% python3 -q
>>> import numpy as np
>>> np.set_printoptions(precision=3, suppress=True, linewidth=120, floatmode="fixed")
>>> def tidy(a):
...     return np.round(a, 3) + 0
... 
>>> A = np.load("w.npy")
>>> print(A)
[[2 0 0 2 1 1 2 1]
 [2 0 2 2 2 2 0 0]
 [0 1 2 0 1 1 1 1]
 [2 1 2 1 1 2 2 2]
 [2 0 2 1 0 2 0 1]
 [0 1 0 2 2 2 1 2]
 [2 1 2 0 2 1 0 0]
 [1 2 2 1 2 0 0 1]]
>>> B = np.array([[0, 2], [0, 0], [2, 1], [1, 0], [1, 0], [2, 2], [2, 2], [0, 2]])
>>> print(np.einsum("ik,kj->ij", A, B))
[[ 9 12]
 [12 10]
 [ 9  8]
 [14 18]
 [ 9 12]
 [10 10]
 [ 8  8]
 [ 7  6]]
>>> print(np.vstack([A, B.T]).shape)
(10, 8)
>>> print(np.linalg.matrix_rank(A @ B))
2
>>> th = np.radians(36)
>>> R = np.eye(8)
>>> R[6, 6] = R[5, 5] = np.cos(th)
>>> R[6, 5], R[5, 6] = -np.sin(th), np.sin(th)
>>> print(tidy(R))
[[ 1.000  0.000  0.000  0.000  0.000  0.000  0.000  0.000]
 [ 0.000  1.000  0.000  0.000  0.000  0.000  0.000  0.000]
 [ 0.000  0.000  1.000  0.000  0.000  0.000  0.000  0.000]
 [ 0.000  0.000  0.000  1.000  0.000  0.000  0.000  0.000]
 [ 0.000  0.000  0.000  0.000  1.000  0.000  0.000  0.000]
 [ 0.000  0.000  0.000  0.000  0.000  0.809  0.588  0.000]
 [ 0.000  0.000  0.000  0.000  0.000 -0.588  0.809  0.000]
 [ 0.000  0.000  0.000  0.000  0.000  0.000  0.000  1.000]]
>>> B = A @ R.T
>>> print(np.allclose(np.linalg.norm(A, axis=1), np.linalg.norm(B, axis=1)))
True
>>> print(tidy(np.abs(B - A).max(axis=0)))
[0.000 0.000 0.000 0.000 0.000 0.985 1.558 0.000]
>>> print(tidy(B))
[[ 2.000  0.000  0.000  2.000  1.000  1.985  1.030  1.000]
 [ 2.000  0.000  2.000  2.000  2.000  1.618 -1.176  0.000]
 [ 0.000  1.000  2.000  0.000  1.000  1.397  0.221  1.000]
 [ 2.000  1.000  2.000  1.000  1.000  2.794  0.442  2.000]
 [ 2.000  0.000  2.000  1.000  0.000  1.618 -1.176  1.000]
 [ 0.000  1.000  0.000  2.000  2.000  2.206 -0.367  2.000]
 [ 2.000  1.000  2.000  0.000  2.000  0.809 -0.588  0.000]
 [ 1.000  2.000  2.000  1.000  2.000  0.000  0.000  1.000]]
>>> print(tidy(np.linalg.svd(A, compute_uv=False)), tidy(np.linalg.svd(B, compute_uv=False)))
[9.663 3.618 3.063 2.482 1.915 1.240 0.888 0.029] [9.663 3.618 3.063 2.482 1.915 1.240 0.888 0.029]
>>> vec = np.array([0, 1, -1, 0, -2, 1, 0, -2])
>>> y = A @ vec
>>> print(y)
[-3 -4 -4 -5 -2 -5 -4 -6]
>>> print(tidy(np.linalg.solve(A.T, A[1])))
[0.000 1.000 0.000 0.000 0.000 0.000 0.000 0.000]
>>> B = A[0, 0] * A[1:] - np.outer(A[1:, 0], A[0])
>>> print(B)
[[ 0  0  4  0  2  2 -4 -2]
 [ 0  2  4  0  2  2  2  2]
 [ 0  2  4 -2  0  2  0  2]
 [ 0  0  4 -2 -2  2 -4  0]
 [ 0  2  0  4  4  4  2  4]
 [ 0  2  4 -4  2  0 -4 -2]
 [ 0  4  4  0  3 -1 -2  1]]
>>> print(np.flatnonzero(~B.round(6).any(axis=1)))
[]
>>> print(np.linalg.matrix_rank(B), np.linalg.matrix_rank(A))
7 8
>>> B = np.array([[2, 0], [0, 2]])
>>> W0 = np.tile(B, (2, 2))
>>> print(W0)
[[2 0 2 0]
 [0 2 0 2]
 [2 0 2 0]
 [0 2 0 2]]
>>> print(tidy(np.linalg.norm(A, 2) / np.linalg.norm(A)))
0.854
>>> print(tidy(np.abs(np.linalg.svd(A)[2][-1])))
[0.027 0.655 0.113 0.177 0.348 0.315 0.130 0.538]
>>> print([round(float(x), 3) for x in np.linalg.svd(A, compute_uv=False)[:3]])
[9.663, 3.618, 3.063]
>>> vec = np.array([3, -2, 1, 1])
>>> print(W0 * vec)
[[ 6  0  2  0]
 [ 0 -4  0  2]
 [ 6  0  2  0]
 [ 0 -4  0  2]]
>>> blk = np.stack([W0, 5 * W0, W0[::-1]])
>>> print(np.linalg.matrix_rank(blk))
[2 2 2]
>>> print(tidy(np.linalg.det(blk)))
[0.000 0.000 0.000]
>>> print(blk.shape)
(3, 4, 4)
>>> Uu, sigma, Vt = np.linalg.svd(W0)
>>> print(tidy(sigma))
[4.000 4.000 0.000 0.000]
>>> print(np.argmax(sigma[:-1] / (sigma[1:] + 1e-6)) + 1)
2
>>> B = Uu[:, :2] @ np.diag(sigma[:2]) @ Vt[:2]
>>> print(np.linalg.matrix_rank(B))
2
>>> print(tidy(np.abs(W0 - B).max()))
0.0
>>> print(tidy(np.linalg.norm(W0 - B) / np.linalg.norm(W0)))
0.0
>>> vals, V = np.linalg.eigh(W0)
>>> vec = np.array([0, 3, 1, 2])
>>> print(np.abs(W0).sum(axis=1).max(), np.abs(vals).max())
4 4.0
>>> E = np.load("out5.npy")
>>> print(tidy(E))
[[ 0.010 -0.069  0.010 -0.050  0.050]
 [-0.069  0.485 -0.069  0.347 -0.347]
 [ 0.010 -0.069  0.010 -0.050  0.050]
 [-0.050  0.347 -0.050  0.248 -0.248]
 [ 0.050 -0.347  0.050 -0.248  0.248]]
>>> vec = np.array([2, 1, 3, 0, 1])
>>> print(tidy(np.einsum("ij,j->i", E, vec)))
[ 0.030 -0.208  0.030 -0.149  0.149]
>>> print(tidy(E @ (2 * vec)))
[ 0.059 -0.416  0.059 -0.297  0.297]
>>> print(tidy(E @ np.eye(5)[4]))
[ 0.050 -0.347  0.050 -0.248  0.248]
>>> print(np.sign((E @ vec).round(6)))
[ 1.000 -1.000  1.000 -1.000  1.000]
>>> print(tidy(E * vec))
[[ 0.020 -0.069  0.030  0.000  0.050]
 [-0.139  0.485 -0.208  0.000 -0.347]
 [ 0.020 -0.069  0.030  0.000  0.050]
 [-0.099  0.347 -0.149  0.000 -0.248]
 [ 0.099 -0.347  0.149  0.000  0.248]]
>>> print(tidy((E * vec).sum(axis=1)))
[ 0.030 -0.208  0.030 -0.149  0.149]
>>> print(tidy(E @ np.ones(5)))
[-0.050  0.347 -0.050  0.248 -0.248]
>>> print(tidy(E @ vec))
[ 0.030 -0.208  0.030 -0.149  0.149]
>>> rk = np.linalg.matrix_rank(E)
>>> print(rk)
1
>>> ns = np.linalg.svd(E)[2][rk:].T
>>> print(np.allclose(E @ ns, 0))
True
>>> print(tidy(ns @ ns.T))
[[ 0.990  0.069 -0.010  0.050 -0.050]
 [ 0.069  0.515  0.069 -0.347  0.347]
 [-0.010  0.069  0.990  0.050 -0.050]
 [ 0.050 -0.347  0.050  0.752  0.248]
 [-0.050  0.347 -0.050  0.248  0.752]]
>>> print([int(np.linalg.matrix_rank(E[:i])) for i in range(1, len(E) + 1)])
[1, 1, 1, 1, 1]
>>> print([int(np.linalg.matrix_rank(np.delete(E, i, axis=0))) for i in range(5)])
[1, 1, 1, 1, 1]
>>> print(tidy(E @ ns))
[[0.000 0.000 0.000 0.000]
 [0.000 0.000 0.000 0.000]
 [0.000 0.000 0.000 0.000]
 [0.000 0.000 0.000 0.000]
 [0.000 0.000 0.000 0.000]]
>>> K = np.loadtxt("test8.csv", delimiter=",")
>>> print(K)
[[-12.000  -3.000 -15.000 -18.000  24.000   0.000 -12.000 -15.000   9.000]
 [-12.000  -3.000 -15.000 -18.000  24.000   0.000 -12.000 -15.000   9.000]
 [  8.000   2.000  10.000  12.000 -16.000   0.000   8.000  10.000  -6.000]
 [  4.000   1.000   5.000   6.000  -8.000   0.000   4.000   5.000  -3.000]
 [  8.000   2.000  10.000  12.000 -16.000   0.000   8.000  10.000  -6.000]
 [ -4.000  -1.000  -5.000  -6.000   8.000   0.000  -4.000  -5.000   3.000]
 [ -4.000  -1.000  -5.000  -6.000   8.000   0.000  -4.000  -5.000   3.000]
 [ -8.000  -2.000 -10.000 -12.000  16.000   0.000  -8.000 -10.000   6.000]
 [-12.000  -3.000 -15.000 -18.000  24.000   0.000 -12.000 -15.000   9.000]
 [-12.000  -3.000 -15.000 -18.000  24.000   0.000 -12.000 -15.000   9.000]]
>>> Uu, sigma, Vt = np.linalg.svd(K)
>>> V = Vt[:(sigma > 1e-8).sum()]
>>> rng = np.random.default_rng(2678)
>>> vec = K[8] + -2 * K[2] + rng.integers(2) * np.eye(9)[0]
>>> print(vec)
[-27.000  -7.000 -35.000 -42.000  56.000   0.000 -28.000 -35.000  21.000]
>>> print(np.linalg.matrix_rank(np.vstack([K, vec])))
2
>>> blk = np.stack([K, -2 * K, K[::-1]])
>>> print(blk.shape)
(3, 10, 9)
>>> print((blk @ K.T).shape)
(3, 10, 10)
>>> print(tidy(np.linalg.norm(blk, axis=(1, 2))))
[ 98.955 197.909  98.955]
>>> print(np.allclose(K[:-1].T @ np.linalg.lstsq(K[:-1].T, K[-1])[0], K[-1]))
True
>>> print(np.linalg.lstsq(K[:-1].T, K[-1])[2])
1
>>> print(tidy(np.trace(np.linalg.pinv(K) @ K)))
1.0
>>> m1 = np.loadtxt("x.csv", delimiter=",")
>>> print(m1)
[[-1.493  4.840 -3.771  2.967 -4.878 -5.045  2.483  2.518 -4.808  0.721]
 [-1.126 -2.422  2.477 -2.750 -3.176  2.103  2.285  1.970  0.419 -0.518]
 [ 0.506  3.866 -0.663  0.445 -1.641 -3.491 -0.691 -1.085 -2.070  0.894]
 [-1.716  0.773 -0.653 -0.887 -0.090 -3.337 -2.029 -1.749 -1.230 -0.533]
 [ 2.998  7.241 -9.002  7.207  4.319 -7.585 -1.292 -3.055 -2.043  2.404]]
>>> f, r1 = m1[2], m1[4]
>>> print(tidy(f @ f))
37.458
>>> print(tidy(f @ r1))
68.664
>>> pr = (f @ r1) / (f @ f) * f
>>> print(tidy(r1 - pr))
[ 2.070  0.154 -7.787  6.391  7.327 -1.186 -0.025 -1.066  1.751  0.765]
>>> print(tidy((r1 - pr) @ f))
0.0
>>> print(tidy(pr))
[ 0.928  7.087 -1.215  0.816 -3.008 -6.399 -1.267 -1.989 -3.794  1.639]
